>>> import numpy as np
>>> from numpy import linalg as LA
>>> np.set_printoptions(precision=2, suppress=True, linewidth=160, floatmode="fixed")
>>> F = np.load("x.npy")
>>> print(F)
[[ -6.75  -5.66   1.31  -1.13]
 [ -1.23   4.81  -0.20   0.84]
 [ -7.55   9.24   0.52  -6.73]
 [  3.93   1.91   0.93   1.03]
 [  5.55   1.03  -0.39  -2.18]
 [  1.71  -2.31   0.72   3.91]
 [  1.69 -10.28  -0.16  -3.27]
 [ -3.82   3.59  -0.85  -0.80]
 [  0.98   2.36   2.18   0.24]
 [ -0.33   1.51   3.55   4.66]
 [  6.23  17.19   0.42  -0.76]
 [  2.81   1.38  -0.17  -1.16]
 [  5.99   8.38  -2.56   0.39]
 [ -2.26  -8.89  -1.39   2.93]
 [ -4.71   3.82   2.07  -0.70]
 [ -5.36  -0.16  -0.50   1.68]
 [  4.94  -7.60  -1.09   3.01]
 [ -8.55  -2.03  -1.79  -0.45]
 [ -6.15 -19.32  -0.05  -1.00]
 [  0.89   7.59   0.97   1.87]
 [  1.15  10.36   0.77   1.07]
 [ -9.94 -17.21   2.52   3.92]
 [ -3.40  15.11   1.33   0.06]
 [  2.83   8.63  -1.36  -1.47]]
>>> out = np.c_[F[:, :2] @ np.array([[3, 1], [0, 2]]), np.array([5, 8, 9, 9, 6, 3, 1, 8, 5, 7, 6, 8, 7, 7, 3, 1, 8, 5, 3, 7, 5, 3, 5, 9])]
>>> out
array([[-20.25, -18.07,   5.00],
       [ -3.69,   8.39,   8.00],
       [-22.65,  10.93,   9.00],
       [ 11.79,   7.75,   9.00],
       [ 16.65,   7.61,   6.00],
       [  5.13,  -2.91,   3.00],
       [  5.07, -18.87,   1.00],
       [-11.46,   3.36,   8.00],
       [  2.94,   5.70,   5.00],
       [ -0.99,   2.69,   7.00],
       [ 18.69,  40.61,   6.00],
       [  8.43,   5.57,   8.00],
       [ 17.97,  22.75,   7.00],
       [ -6.78, -20.04,   7.00],
       [-14.13,   2.93,   3.00],
       [-16.08,  -5.68,   1.00],
       [ 14.82, -10.26,   8.00],
       [-25.65, -12.61,   5.00],
       [-18.45, -44.79,   3.00],
       [  2.67,  16.07,   7.00],
       [  3.45,  21.87,   5.00],
       [-29.82, -44.36,   3.00],
       [-10.20,  26.82,   5.00],
       [  8.49,  20.09,   9.00]])
>>> LA.matrix_rank(np.c_[F, out])
np.int64(5)
>>> LA.norm(LA.qr(F)[0].T @ out, axis=0) ** 2 / ((out ** 2).sum(axis=0) + 1e-12)
array([1.00, 1.00, 0.11])
>>> print(np.round(LA.lstsq(F, out[:, 0])[0], 2) + 0)
[3.00 0.00 0.00 0.00]
>>> cov = np.cov(out, rowvar=False)
>>> np.corrcoef(out.T)
array([[1.00, 0.57, 0.34],
       [0.57, 1.00, 0.45],
       [0.34, 0.45, 1.00]])
>>> np.median(out, axis=0)
array([0.84, 4.46, 6.00])
>>> np.polyfit(out[:, 2], out[:, 1], 1)
array([  3.84, -21.04])
>>> cov
array([[214.12, 172.83,  12.28],
       [172.83, 424.37,  22.81],
       [ 12.28,  22.81,   5.93]])
>>> cov.shape
(3, 3)
>>> round(LA.norm(F, "nuc"), 2)
np.float64(85.31)
>>> print(np.round(LA.norm(F[8] - F[7]), 2))
5.9
>>> cov = F.T @ F
>>> LA.eigvalsh(cov)[::-1]
array([2036.52,  484.06,  142.74,   38.89])
>>> np.allclose(cov, cov.T)
True
>>> print(round(float(np.trace(cov)), 2), round((F ** 2).sum(), 2))
2702.21 2702.21
>>> LA.matrix_rank(cov)
np.int64(4)
>>> LA.svd(F, compute_uv=False)
array([45.13, 22.00, 11.95,  6.24])
>>> F.shape
(24, 4)
>>> print(np.count_nonzero(F))
96
>>> LA.rank(F)
Traceback (most recent call last):
  File "<python-input-26>", line 1, in <module>
    LA.rank(F)
    ^^^^^^^
AttributeError: module 'numpy.linalg' has no attribute 'rank'
>>> np.round(LA.norm(F), 2)
np.float64(51.98)
>>> np.zeros(24, 4)
Traceback (most recent call last):
  File "<python-input-28>", line 1, in <module>
    np.zeros(24, 4)
    ~~~~~~~~^^^^^^^
TypeError: Cannot interpret '4' as a data type
>>> m1 = np.load("mat.npy")
>>> m1
array([[ 3,  3,  3,  3,  3,  3,  3,  3,  3,  3],
       [ 3,  6,  6,  6,  6,  6,  6,  6,  6,  6],
       [ 3,  6,  9,  9,  9,  9,  9,  9,  9,  9],
       [ 3,  6,  9, 12, 12, 12, 12, 12, 12, 12],
       [ 3,  6,  9, 12, 15, 15, 15, 15, 15, 15],
       [ 3,  6,  9, 12, 15, 18, 18, 18, 18, 18],
       [ 3,  6,  9, 12, 15, 18, 21, 21, 21, 21],
       [ 3,  6,  9, 12, 15, 18, 21, 24, 24, 24],
       [ 3,  6,  9, 12, 15, 18, 21, 24, 27, 27],
       [ 3,  6,  9, 12, 15, 18, 21, 24, 27, 30]])
>>> out = m1 / np.sqrt((m1 ** 2).mean(axis=1, keepdims=True))
>>> out[9]
array([0.16, 0.32, 0.48, 0.64, 0.81, 0.97, 1.13, 1.29, 1.45, 1.61])
>>> low = LA.cholesky(m1)
>>> LA.eigvalsh(m1).min() > 0
np.True_
>>> round(np.prod(np.diag(low)) ** 2, 2), np.round(LA.det(m1), 2)
(np.float64(59049.0), np.float64(59049.0))
>>> np.diag(low) ** 2
array([3.00, 3.00, 3.00, 3.00, 3.00, 3.00, 3.00, 3.00, 3.00, 3.00])
>>> print(low)
[[1.73 0.00 0.00 0.00 0.00 0.00 0.00 0.00 0.00 0.00]
 [1.73 1.73 0.00 0.00 0.00 0.00 0.00 0.00 0.00 0.00]
 [1.73 1.73 1.73 0.00 0.00 0.00 0.00 0.00 0.00 0.00]
 [1.73 1.73 1.73 1.73 0.00 0.00 0.00 0.00 0.00 0.00]
 [1.73 1.73 1.73 1.73 1.73 0.00 0.00 0.00 0.00 0.00]
 [1.73 1.73 1.73 1.73 1.73 1.73 0.00 0.00 0.00 0.00]
 [1.73 1.73 1.73 1.73 1.73 1.73 1.73 0.00 0.00 0.00]
 [1.73 1.73 1.73 1.73 1.73 1.73 1.73 1.73 0.00 0.00]
 [1.73 1.73 1.73 1.73 1.73 1.73 1.73 1.73 1.73 0.00]
 [1.73 1.73 1.73 1.73 1.73 1.73 1.73 1.73 1.73 1.73]]
